$ python -q
>>> import numpy as np
>>> np.set_printoptions(precision=2, suppress=True, linewidth=200)
>>> def tidy(a):
...     return np.round(a, 2) + 0
... 
>>> mat = np.array([[0.0, 2.0, -1.7],
...     [0.4, 1.4, -0.4],
...     [0.3, 0.1, -0.6],
...     [1.2, 0.0, 0.4],
...     [-1.6, 0.6, -0.2],
...     [-0.3, 1.7, -0.2],
...     [1.6, -0.5, 0.3],
...     [-0.2, -1.1, 2.0],
...     [0.1, 0.0, -0.1],
...     [-1.4, 0.6, -0.6],
...     [-0.5, 0.9, -0.5],
...     [-1.5, 0.6, -1.0],
...     [0.3, 0.8, 0.9],
...     [-1.1, 0.4, -0.6],
...     [-0.9, 0.4, -1.1],
...     [1.5, 3.0, 0.4],
...     [0.2, 0.5, 0.3]])
>>> mat[6] *= 3
>>> tidy(mat)
array([[ 0. ,  2. , -1.7],
       [ 0.4,  1.4, -0.4],
       [ 0.3,  0.1, -0.6],
       [ 1.2,  0. ,  0.4],
       [-1.6,  0.6, -0.2],
       [-0.3,  1.7, -0.2],
       [ 4.8, -1.5,  0.9],
       [-0.2, -1.1,  2. ],
       [ 0.1,  0. , -0.1],
       [-1.4,  0.6, -0.6],
       [-0.5,  0.9, -0.5],
       [-1.5,  0.6, -1. ],
       [ 0.3,  0.8,  0.9],
       [-1.1,  0.4, -0.6],
       [-0.9,  0.4, -1.1],
       [ 1.5,  3. ,  0.4],
       [ 0.2,  0.5,  0.3]])
>>> Xc = mat - mat.mean(axis=0)
>>> V = np.linalg.svd(Xc)[2][:2]
>>> M2 = Xc - Xc @ V.T @ V
>>> tidy((Xc @ V.T).std(axis=0))
array([1.59, 1.  ])
>>> np.linalg.norm(M2, axis=1).round(6).argmax()
np.int64(7)
>>> tidy(np.linalg.norm(M2) / np.linalg.norm(Xc))
np.float64(0.33)
>>> tidy(M2.std(axis=0))
array([0.13, 0.27, 0.57])
>>> q, V = np.linalg.qr(mat[:, :2])[0], np.linalg.qr(mat[:, 2:])[0]
>>> sv = np.linalg.svd(q.T @ V, compute_uv=False)
>>> tidy(np.degrees(np.arccos(sv.clip(0, 1))))
array([54.33])
>>> (sv > 0.9).sum()
np.int64(0)
>>> tidy(np.linalg.norm(q @ q.T - V @ V.T, 2))
np.float64(1.0)
>>> K = np.loadtxt("test5.csv", delimiter=",")
>>> K
array([[1., 0., 0., 0., 0., 0., 0., 0., 0.],
       [0., 0., 0., 0., 0., 0., 0., 1., 0.],
       [0., 0., 0., 0., 0., 0., 1., 0., 0.],
       [0., 0., 0., 0., 1., 0., 0., 0., 0.],
       [0., 0., 1., 0., 0., 0., 0., 0., 0.],
       [0., 0., 0., 1., 0., 0., 0., 0., 0.],
       [0., 1., 0., 0., 0., 0., 0., 0., 0.],
       [0., 0., 0., 0., 0., 1., 0., 0., 0.],
       [0., 0., 0., 0., 0., 0., 0., 0., 1.]])
>>> rng = np.random.default_rng(475614)
>>> z = rng.permutation(9)
>>> M2 = K[:, z] * rng.choice([-1, 1], 9)
>>> M2
array([[ 0.,  0., -0., -0.,  0., -1.,  0.,  0., -0.],
       [ 0.,  0., -0., -0.,  1., -0.,  0.,  0., -0.],
       [ 0.,  1., -0., -0.,  0., -0.,  0.,  0., -0.],
       [ 0.,  0., -0., -1.,  0., -0.,  0.,  0., -0.],
       [ 0.,  0., -0., -0.,  0., -0.,  1.,  0., -0.],
       [ 0.,  0., -0., -0.,  0., -0.,  0.,  0., -1.],
       [ 0.,  0., -1., -0.,  0., -0.,  0.,  0., -0.],
       [ 1.,  0., -0., -0.,  0., -0.,  0.,  0., -0.],
       [ 0.,  0., -0., -0.,  0., -0.,  0.,  1., -0.]])
>>> left, _, Vh = np.linalg.svd(K.T @ M2)
>>> z
array([5, 6, 1, 4, 7, 0, 2, 8, 3])
>>> tidy(np.linalg.lstsq(K, M2)[0])
array([[ 0.,  0.,  0.,  0.,  0., -1.,  0.,  0.,  0.],
       [ 0.,  0., -1.,  0.,  0.,  0.,  0.,  0.,  0.],
       [ 0.,  0.,  0.,  0.,  0.,  0.,  1.,  0.,  0.],
       [ 0.,  0.,  0.,  0.,  0.,  0.,  0.,  0., -1.],
       [ 0.,  0.,  0., -1.,  0.,  0.,  0.,  0.,  0.],
       [ 1.,  0.,  0.,  0.,  0.,  0.,  0.,  0.,  0.],
       [ 0.,  1.,  0.,  0.,  0.,  0.,  0.,  0.,  0.],
       [ 0.,  0.,  0.,  0.,  1.,  0.,  0.,  0.,  0.],
       [ 0.,  0.,  0.,  0.,  0.,  0.,  0.,  1.,  0.]])
>>> print(np.count_nonzero(M2))
9
>>> M2 - M2[0]
array([[ 0.,  0.,  0.,  0.,  0.,  0.,  0.,  0.,  0.],
       [ 0.,  0.,  0.,  0.,  1.,  1.,  0.,  0.,  0.],
       [ 0.,  1.,  0.,  0.,  0.,  1.,  0.,  0.,  0.],
       [ 0.,  0.,  0., -1.,  0.,  1.,  0.,  0.,  0.],
       [ 0.,  0.,  0.,  0.,  0.,  1.,  1.,  0.,  0.],
       [ 0.,  0.,  0.,  0.,  0.,  1.,  0.,  0., -1.],
       [ 0.,  0., -1.,  0.,  0.,  1.,  0.,  0.,  0.],
       [ 1.,  0.,  0.,  0.,  0.,  1.,  0.,  0.,  0.],
       [ 0.,  0.,  0.,  0.,  0.,  1.,  0.,  1.,  0.]])
>>> M2.shape
(9, 9)
>>> tidy(np.linalg.svd(M2, compute_uv=False))
array([1., 1., 1., 1., 1., 1., 1., 1., 1.])
>>> np.diff(M2, axis=0)
array([[ 0.,  0.,  0.,  0.,  1.,  1.,  0.,  0.,  0.],
       [ 0.,  1.,  0.,  0., -1.,  0.,  0.,  0.,  0.],
       [ 0., -1.,  0., -1.,  0.,  0.,  0.,  0.,  0.],
       [ 0.,  0.,  0.,  1.,  0.,  0.,  1.,  0.,  0.],
       [ 0.,  0.,  0.,  0.,  0.,  0., -1.,  0., -1.],
       [ 0.,  0., -1.,  0.,  0.,  0.,  0.,  0.,  1.],
       [ 1.,  0.,  1.,  0.,  0.,  0.,  0.,  0.,  0.],
       [-1.,  0.,  0.,  0.,  0.,  0.,  0.,  1.,  0.]])
>>> np.zeros(9, 9)
Traceback (most recent call last):
  File "<python-input-32>", line 1, in <module>
    np.zeros(9, 9)
    ~~~~~~~~^^^^^^
TypeError: Cannot interpret '9' as a data type
>>> M2.sum(axis=1)
array([-1.,  1.,  1., -1.,  1., -1., -1.,  1.,  1.])
>>> M2 = np.linalg.inv(K)
>>> tidy(np.linalg.cond(K))
np.float64(1.0)
>>> tidy(np.linalg.inv(M2))
array([[1., 0., 0., 0., 0., 0., 0., 0., 0.],
       [0., 0., 0., 0., 0., 0., 0., 1., 0.],
       [0., 0., 0., 0., 0., 0., 1., 0., 0.],
       [0., 0., 0., 0., 1., 0., 0., 0., 0.],
       [0., 0., 1., 0., 0., 0., 0., 0., 0.],
       [0., 0., 0., 1., 0., 0., 0., 0., 0.],
       [0., 1., 0., 0., 0., 0., 0., 0., 0.],
       [0., 0., 0., 0., 0., 1., 0., 0., 0.],
       [0., 0., 0., 0., 0., 0., 0., 0., 1.]])
>>> tidy(np.linalg.det(K) * np.linalg.det(M2))
np.float64(1.0)
>>> np.allclose(M2, K.T)
True
>>> (np.abs(M2) > 1e-9).astype(int)
array([[1, 0, 0, 0, 0, 0, 0, 0, 0],
       [0, 0, 0, 0, 0, 0, 1, 0, 0],
       [0, 0, 0, 0, 1, 0, 0, 0, 0],
       [0, 0, 0, 0, 0, 1, 0, 0, 0],
       [0, 0, 0, 1, 0, 0, 0, 0, 0],
       [0, 0, 0, 0, 0, 0, 0, 1, 0],
       [0, 0, 1, 0, 0, 0, 0, 0, 0],
       [0, 1, 0, 0, 0, 0, 0, 0, 0],
       [0, 0, 0, 0, 0, 0, 0, 0, 1]])
